>>> import numpy as np
>>> np.set_printoptions(precision=1, suppress=True, linewidth=100, legacy="1.25")
>>> E = np.load("test19.npy")
>>> E
array([[3., 1., 0.],
       [0., 3., 1.],
       [0., 0., 3.]])
>>> rng = np.random.default_rng(53)
>>> labels = rng.permutation(3)
>>> Y = E[:, labels] * rng.choice([-1, 1], 3)
>>> Y
array([[ 3.,  0., -1.],
       [ 0.,  1., -3.],
       [ 0.,  3., -0.]])
>>> left, _, Vh = np.linalg.svd(E.T @ Y)
>>> labels
array([0, 2, 1])
>>> np.round(left @ Vh, 1) + 0
array([[ 1.,  0.,  0.],
       [ 0.,  0., -1.],
       [ 0.,  1.,  0.]])
>>> np.linalg.matrix_rank(E - E[0, 0] * np.eye(3))
2
>>> E @ E
array([[9., 6., 1.],
       [0., 9., 6.],
       [0., 0., 9.]])
>>> np.linalg.matrix_power(E - np.diag(np.diag(E)), 3)
array([[0., 0., 0.],
       [0., 0., 0.],
       [0., 0., 0.]])
>>> np.prod(np.diag(E)), round(float(np.linalg.det(E)), 1)
(27.0, 27.0)
>>> T = np.stack([E, 5 * E, E[::-1]])
>>> T.shape
(3, 3, 3)
>>> np.einsum("bij,cij->bc", T, T)
array([[ 29., 145.,  10.],
       [145., 725.,  50.],
       [ 10.,  50.,  29.]])
>>> np.linalg.norm(T, axis=(1, 2))
array([ 5.4, 26.9,  5.4])
>>> Y = np.array([[0, 1], [1, 2]])
>>> C = np.kron(Y, E)
>>> np.round(np.linalg.norm(C, 2), 1), round(float(np.linalg.norm(Y, 2) * np.linalg.norm(E, 2)), 1)
(9.0, 9.0)
>>> np.linalg.matrix_rank(C)
6
>>> C.shape
(6, 6)
>>> f = np.array([2, 0, 1])
>>> Y = E + np.outer(f, np.eye(3)[1])
>>> np.linalg.matrix_rank(np.linalg.inv(Y) - np.linalg.inv(E), tol=1e-8)
1
>>> round(float(np.linalg.det(Y) / np.linalg.det(E)), 1), np.round(1 + np.linalg.solve(E, f)[1], 1)
(0.9, 0.9)
>>> np.linalg.matrix_rank(Y - E)
1
>>> Y
array([[3., 3., 0.],
       [0., 3., 1.],
       [0., 1., 3.]])
>>> K = np.array([[0, -3, 1, -3, -2, -1, -3, 1],
...     [0, 0, 3, -2, -2, 0, 3, -1],
...     [0, 0, 0, 0, 2, -2, 1, 0],
...     [0, 0, 0, 0, 2, 3, -3, 0],
...     [0, 0, 0, 0, 0, 0, -3, 3],
...     [0, 0, 0, 0, 0, 0, 3, -2],
...     [0, 0, 0, 0, 0, 0, 0, -3],
...     [0, 0, 0, 0, 0, 0, 0, 0]])
>>> # rows and columns are dependent
>>> vec = np.array([5, 1, 5, 1, 5, -2, -5, -3])
>>> h = np.maximum(K @ vec, 0)
>>> np.maximum(K @ vec, 0) - np.maximum(-K @ vec, 0)
array([ 3, -9,  9, 19,  6, -9,  9,  0])
>>> K * (h > 1e-9)[:, None]
array([[ 0, -3,  1, -3, -2, -1, -3,  1],
       [ 0,  0,  0,  0,  0,  0,  0,  0],
       [ 0,  0,  0,  0,  2, -2,  1,  0],
       [ 0,  0,  0,  0,  2,  3, -3,  0],
       [ 0,  0,  0,  0,  0,  0, -3,  3],
       [ 0,  0,  0,  0,  0,  0,  0,  0],
       [ 0,  0,  0,  0,  0,  0,  0, -3],
       [ 0,  0,  0,  0,  0,  0,  0,  0]])
>>> K.T @ h
array([  0,  -9,   3,  -9,  50,  36, -75,  -6])
>>> J = np.array([[5.0, 1.0, 0.0, 0.0, 0.0, 0.0, 0.0],
...     [0.0, 5.0, 1.0, 0.0, 0.0, 0.0, 0.0],
...     [0.0, 0.0, 5.0, 1.0, 0.0, 0.0, 0.0],
...     [0.0, 0.0, 0.0, 5.0, 1.0, 0.0, 0.0],
...     [0.0, 0.0, 0.0, 0.0, 5.0, 1.0, 0.0],
...     [0.0, 0.0, 0.0, 0.0, 0.0, 5.0, 1.0],
...     [0.0, 0.0, 0.0, 0.0, 0.0, 0.0, 5.0]])
>>> # triangular: eigenvalues sit on the diagonal
>>> np.sort(np.abs(np.linalg.eigvals(E)))
array([3., 3., 3.])
>>> round(np.abs(np.linalg.eigvals(E)).max(), 1)
3.0
>>> np.trace(E)
9.0
>>> np.round(np.linalg.det(E), 1)
27.0
>>> np.linalg.matrix_power(E, 3)
array([[27., 27.,  9.],
       [ 0., 27., 27.],
       [ 0.,  0., 27.]])
>>> labels = rng.permutation(7)
>>> Y = J[:, labels] * rng.choice([-1, 1], 7)
>>> Y
array([[ 5., -0.,  0.,  0.,  1.,  0.,  0.],
       [ 0., -0.,  0.,  1.,  5.,  0.,  0.],
       [ 0., -0.,  1.,  5.,  0.,  0.,  0.],
       [ 0., -1.,  5.,  0.,  0.,  0.,  0.],
       [ 0., -5.,  0.,  0.,  0.,  0.,  1.],
       [ 0., -0.,  0.,  0.,  0.,  1.,  5.],
       [ 0., -0.,  0.,  0.,  0.,  5.,  0.]])
>>> left, _, Vh = np.linalg.svd(J.T @ Y)
>>> np.round(left @ Vh, 1) + 0
array([[ 1.,  0.,  0.,  0.,  0.,  0.,  0.],
       [ 0.,  0.,  0.,  0.,  1.,  0.,  0.],
       [ 0.,  0.,  0.,  1.,  0.,  0.,  0.],
       [ 0.,  0.,  1.,  0.,  0.,  0.,  0.],
       [ 0., -1.,  0.,  0.,  0.,  0.,  0.],
       [ 0.,  0.,  0.,  0.,  0.,  0.,  1.],
       [ 0.,  0.,  0.,  0.,  0.,  1.,  0.]])
>>> Y = J / np.linalg.norm(J, axis=1, keepdims=True)
>>> G = Y @ Y.T
>>> (G - 2 * np.eye(7)).round(6).argmax(axis=1)
array([1, 0, 1, 2, 3, 6, 5])
>>> np.degrees(np.arccos(np.clip(G[1, 6], -1, 1)))
90.0
>>> feats = np.load("mat.npy")
>>> feats
array([[-2., -3.,  0.,  0., -3.,  0., -3.,  0.,  0.,  0.],
       [-3., -2.,  0.,  0., -3.,  0., -3.,  0.,  0.,  0.],
       [ 0.,  0., -2.,  0.,  0., -3.,  0., -3., -3., -3.],
       [ 0.,  0.,  0., -2.,  0.,  0.,  0.,  0.,  0.,  0.],
       [-3., -3.,  0.,  0., -2.,  0., -3.,  0.,  0.,  0.],
       [ 0.,  0., -3.,  0.,  0., -2.,  0., -3., -3., -3.],
       [-3., -3.,  0.,  0., -3.,  0., -2.,  0.,  0.,  0.],
       [ 0.,  0., -3.,  0.,  0., -3.,  0., -2., -3., -3.],
       [ 0.,  0., -3.,  0.,  0., -3.,  0., -3., -2., -3.],
       [ 0.,  0., -3.,  0.,  0., -3.,  0., -3., -3., -2.]])
>>> ev, V = np.linalg.eigh(feats)
>>> vec = np.array([5, 1, 4, 1, -3, 3, 0, 5, 4, 2])
>>> np.round(V * np.abs(ev) @ V.T, 1) + 0
array([[3.5, 2.5, 0. , 0. , 2.5, 0. , 2.5, 0. , 0. , 0. ],
       [2.5, 3.5, 0. , 0. , 2.5, 0. , 2.5, 0. , 0. , 0. ],
       [0. , 0. , 3.6, 0. , 0. , 2.6, 0. , 2.6, 2.6, 2.6],
       [0. , 0. , 0. , 2. , 0. , 0. , 0. , 0. , 0. , 0. ],
       [2.5, 2.5, 0. , 0. , 3.5, 0. , 2.5, 0. , 0. , 0. ],
       [0. , 0. , 2.6, 0. , 0. , 3.6, 0. , 2.6, 2.6, 2.6],
       [2.5, 2.5, 0. , 0. , 2.5, 0. , 3.5, 0. , 0. , 0. ],
       [0. , 0. , 2.6, 0. , 0. , 2.6, 0. , 3.6, 2.6, 2.6],
       [0. , 0. , 2.6, 0. , 0. , 2.6, 0. , 2.6, 3.6, 2.6],
       [0. , 0. , 2.6, 0. , 0. , 2.6, 0. , 2.6, 2.6, 3.6]])
>>> np.linalg.eigvalsh(feats[1:, 1:])
array([-14.,  -8.,  -2.,   1.,   1.,   1.,   1.,   1.,   1.])
>>> vec @ feats @ vec
-896.0
>>> ang = np.radians(30)
>>> R = np.eye(10)
>>> R[3, 3] = R[1, 1] = np.cos(ang)
>>> R[3, 1], R[1, 3] = -np.sin(ang), np.sin(ang)
>>> R
array([[ 1. ,  0. ,  0. ,  0. ,  0. ,  0. ,  0. ,  0. ,  0. ,  0. ],
       [ 0. ,  0.9,  0. ,  0.5,  0. ,  0. ,  0. ,  0. ,  0. ,  0. ],
       [ 0. ,  0. ,  1. ,  0. ,  0. ,  0. ,  0. ,  0. ,  0. ,  0. ],
       [ 0. , -0.5,  0. ,  0.9,  0. ,  0. ,  0. ,  0. ,  0. ,  0. ],
       [ 0. ,  0. ,  0. ,  0. ,  1. ,  0. ,  0. ,  0. ,  0. ,  0. ],
       [ 0. ,  0. ,  0. ,  0. ,  0. ,  1. ,  0. ,  0. ,  0. ,  0. ],
       [ 0. ,  0. ,  0. ,  0. ,  0. ,  0. ,  1. ,  0. ,  0. ,  0. ],
       [ 0. ,  0. ,  0. ,  0. ,  0. ,  0. ,  0. ,  1. ,  0. ,  0. ],
       [ 0. ,  0. ,  0. ,  0. ,  0. ,  0. ,  0. ,  0. ,  1. ,  0. ],
       [ 0. ,  0. ,  0. ,  0. ,  0. ,  0. ,  0. ,  0. ,  0. ,  1. ]])
>>> Y = feats @ R.T
>>> np.linalg.svd(feats, compute_uv=False), np.linalg.svd(Y, compute_uv=False)
(array([14., 11.,  2.,  1.,  1.,  1.,  1.,  1.,  1.,  1.]), array([14., 11.,  2.,  1.,  1.,  1.,  1.,  1.,  1.,  1.]))
>>> round(np.linalg.det(R), 1), round(float(np.trace(R)), 1)
(1.0, 9.7)
>>> Y
array([[-2. , -2.6,  0. ,  1.5, -3. ,  0. , -3. ,  0. ,  0. ,  0. ],
       [-3. , -1.7,  0. ,  1. , -3. ,  0. , -3. ,  0. ,  0. ,  0. ],
       [ 0. ,  0. , -2. ,  0. ,  0. , -3. ,  0. , -3. , -3. , -3. ],
       [ 0. , -1. ,  0. , -1.7,  0. ,  0. ,  0. ,  0. ,  0. ,  0. ],
       [-3. , -2.6,  0. ,  1.5, -2. ,  0. , -3. ,  0. ,  0. ,  0. ],
       [ 0. ,  0. , -3. ,  0. ,  0. , -2. ,  0. , -3. , -3. , -3. ],
       [-3. , -2.6,  0. ,  1.5, -3. ,  0. , -2. ,  0. ,  0. ,  0. ],
       [ 0. ,  0. , -3. ,  0. ,  0. , -3. ,  0. , -2. , -3. , -3. ],
       [ 0. ,  0. , -3. ,  0. ,  0. , -3. ,  0. , -3. , -2. , -3. ],
       [ 0. ,  0. , -3. ,  0. ,  0. , -3. ,  0. , -3. , -3. , -2. ]])
>>> np.abs(Y - feats).max(axis=0)
array([0. , 1. , 0. , 1.5, 0. , 0. , 0. , 0. , 0. , 0. ])
>>> vec = np.array([-2, 0, 0, 2, -2, 3, 1, -1, -3, -3])
>>> rhs = Y @ vec
>>> rhs
array([10. , 11. , 12. , -3.5, 10. , 15. , 13. , 11. ,  9. ,  9. ])
>>> np.round(np.linalg.solve(Y, 2 * rhs), 1) + 0
array([-4.,  0.,  0.,  4., -4.,  6.,  2., -2., -6., -6.])
>>> np.round(np.linalg.solve(Y.T, Y[7]), 1) + 0
array([0., 0., 0., 0., 0., 0., 0., 1., 0., 0.])
>>> vec = np.array([2, 3, 0, 3, 3, 1, 0, 0, 0, 2])
>>> rhs = feats @ vec
>>> rhs
array([-22., -21.,  -9.,  -6., -21.,  -8., -24.,  -9.,  -9.,  -7.])
>>> np.round(np.linalg.solve(feats.T, feats[4]), 1) + 0
array([0., 0., 0., 0., 1., 0., 0., 0., 0., 0.])
>>> np.round(np.linalg.solve(feats, rhs), 1) + 0
array([2., 3., 0., 3., 3., 1., 0., 0., 0., 2.])
>>> vec = np.array([-1, -2, 0, -1, 0, -2, 1, 2, 2, 1])
>>> np.sign((feats @ vec).round(6))
array([ 1.,  1., -1.,  1.,  1., -1.,  1., -1., -1., -1.])
>>> feats * vec
array([[ 2.,  6.,  0., -0., -0., -0., -3.,  0.,  0.,  0.],
       [ 3.,  4.,  0., -0., -0., -0., -3.,  0.,  0.,  0.],
       [-0., -0., -0., -0.,  0.,  6.,  0., -6., -6., -3.],
       [-0., -0.,  0.,  2.,  0., -0.,  0.,  0.,  0.,  0.],
       [ 3.,  6.,  0., -0., -0., -0., -3.,  0.,  0.,  0.],
       [-0., -0., -0., -0.,  0.,  4.,  0., -6., -6., -3.],
       [ 3.,  6.,  0., -0., -0., -0., -2.,  0.,  0.,  0.],
       [-0., -0., -0., -0.,  0.,  6.,  0., -4., -6., -3.],
       [-0., -0., -0., -0.,  0.,  6.,  0., -6., -4., -3.],
       [-0., -0., -0., -0.,  0.,  6.,  0., -6., -6., -2.]])
>>> feats @ vec
array([  5.,   4.,  -9.,   2.,   6., -11.,   7.,  -7.,  -7.,  -8.])
>>> feats @ np.eye(10)[6]
array([-3., -3.,  0.,  0., -3.,  0., -2.,  0.,  0.,  0.])
>>> (feats @ vec).argmax()
6
>>> np.einsum("ij,j->i", feats, vec)
array([  5.,   4.,  -9.,   2.,   6., -11.,   7.,  -7.,  -7.,  -8.])
>>> (feats * vec).sum(axis=1)
array([  5.,   4.,  -9.,   2.,   6., -11.,   7.,  -7.,  -7.,  -8.])
>>> feats @ (2 * vec)
array([ 10.,   8., -18.,   4.,  12., -22.,  14., -14., -14., -16.])
>>> F = np.array([[-0.2, -0.7, -2.1, 0.1, -0.3],
...     [0.1, -1.1, -1.7, 0.7, -0.3],
...     [-1.1, 0.2, 0.1, 1.5, -0.2],
...     [1.3, 0.1, 0.7, 0.9, -0.4]])
>>> F[:, 0] *= 3
>>> F
array([[-0.6, -0.7, -2.1,  0.1, -0.3],
       [ 0.3, -1.1, -1.7,  0.7, -0.3],
       [-3.3,  0.2,  0.1,  1.5, -0.2],
       [ 3.9,  0.1,  0.7,  0.9, -0.4]])
>>> Y = F / np.sqrt((F ** 2).mean(axis=1, keepdims=True))
>>> Y[1]
array([ 0.3, -1.1, -1.7,  0.7, -0.3])
>>> np.linalg.norm(Y, axis=1)
array([2.2, 2.2, 2.2, 2.2])
>>> np.linalg.matrix_rank(Y) == np.linalg.matrix_rank(F)
True
>>> np.round(np.linalg.norm(F[0], 1), 1), np.round(np.linalg.norm(F[0], np.inf), 1)
(3.8, 2.1)
>>> vec = np.array([-2, 4, -3, -4, -5])
>>> np.einsum("ij,j->i", F, vec)
array([  5.8,  -1.2,   2.1, -11.1])
>>> F @ vec
array([  5.8,  -1.2,   2.1, -11.1])
>>> F @ (2 * vec)
array([ 11.6,  -2.4,   4.2, -22.2])
>>> F @ np.ones(5)
array([-3.6, -2.1, -1.7,  5.2])
>>> F * vec
array([[ 1.2, -2.8,  6.3, -0.4,  1.5],
       [-0.6, -4.4,  5.1, -2.8,  1.5],
       [ 6.6,  0.8, -0.3, -6. ,  1. ],
       [-7.8,  0.4, -2.1, -3.6,  2. ]])
>>> F @ np.eye(5)[1]
array([-0.7, -1.1,  0.2,  0.1])
>>> np.linalg.norm(F @ vec) <= np.linalg.norm(F, 2) * np.linalg.norm(vec) + 1e-9
True
>>> (F * vec).sum(axis=1)
array([  5.8,  -1.2,   2.1, -11.1])
>>> ang = np.radians(90)
>>> R = np.eye(5)
>>> R[4, 4] = R[2, 2] = np.cos(ang)
>>> R[4, 2], R[2, 4] = -np.sin(ang), np.sin(ang)
>>> R.round(1) + 0
array([[ 1.,  0.,  0.,  0.,  0.],
       [ 0.,  1.,  0.,  0.,  0.],
       [ 0.,  0.,  0.,  0.,  1.],
       [ 0.,  0.,  0.,  1.,  0.],
       [ 0.,  0., -1.,  0.,  0.]])
>>> Y = F @ R.T
>>> round(np.linalg.det(R), 1), np.trace(R)
(1.0, 3.0)
>>> Y
array([[-0.6, -0.7, -0.3,  0.1,  2.1],
       [ 0.3, -1.1, -0.3,  0.7,  1.7],
       [-3.3,  0.2, -0.2,  1.5, -0.1],
       [ 3.9,  0.1, -0.4,  0.9, -0.7]])
>>> np.allclose(F @ F.T, Y @ Y.T)
True
>>> np.allclose(np.linalg.norm(F, axis=1), np.linalg.norm(Y, axis=1))
True
>>> np.linalg.svd(F, compute_uv=False), np.linalg.svd(Y, compute_uv=False)
(array([5.2, 3. , 1.9, 0.3]), array([5.2, 3. , 1.9, 0.3]))
>>> M = np.load("run18.npy")
>>> M
array([[ 2,  3,  0,  0,  0,  0],
       [ 0,  3,  0,  0,  0,  0],
       [ 3, -1,  0,  0,  0,  0],
       [ 0,  0,  2,  3,  0,  0],
       [ 0,  0,  0,  3,  0,  0],
       [ 0,  0,  3, -1,  0,  0],
       [ 0,  0,  0,  0,  2,  3],
       [ 0,  0,  0,  0,  0,  3],
       [ 0,  0,  0,  0,  3, -1]])
>>> vec = np.array([-2, 5, -2, -1, 0, 1])
>>> rhs = M @ vec
>>> np.linalg.solve(M.T @ M, M.T @ rhs)
array([-2.,  5., -2., -1.,  0.,  1.])
>>> np.round(np.linalg.lstsq(M, rhs)[0], 1) + 0
array([-2.,  5., -2., -1.,  0.,  1.])
>>> np.round(np.linalg.pinv(M) @ M, 1) + 0
array([[1., 0., 0., 0., 0., 0.],
       [0., 1., 0., 0., 0., 0.],
       [0., 0., 1., 0., 0., 0.],
       [0., 0., 0., 1., 0., 0.],
       [0., 0., 0., 0., 1., 0.],
       [0., 0., 0., 0., 0., 1.]])
>>> rhs = rhs + 0.3 * rng.normal(size=9)
>>> rhs
array([ 10.9,  15.2, -10.8,  -7. ,  -3.2,  -5.1,   3.1,   2.7,  -1.1])
>>> b, *_ = np.linalg.lstsq(M, rhs)
>>> round(float(np.linalg.norm(rhs - M @ b)), 1)
0.5
>>> [round(float(np.linalg.norm(np.linalg.solve(M.T @ M + lam * np.eye(6), M.T @ rhs))), 2) for lam in (0, 1, 10, 100)]
[5.91, 5.54, 3.62, 0.84]
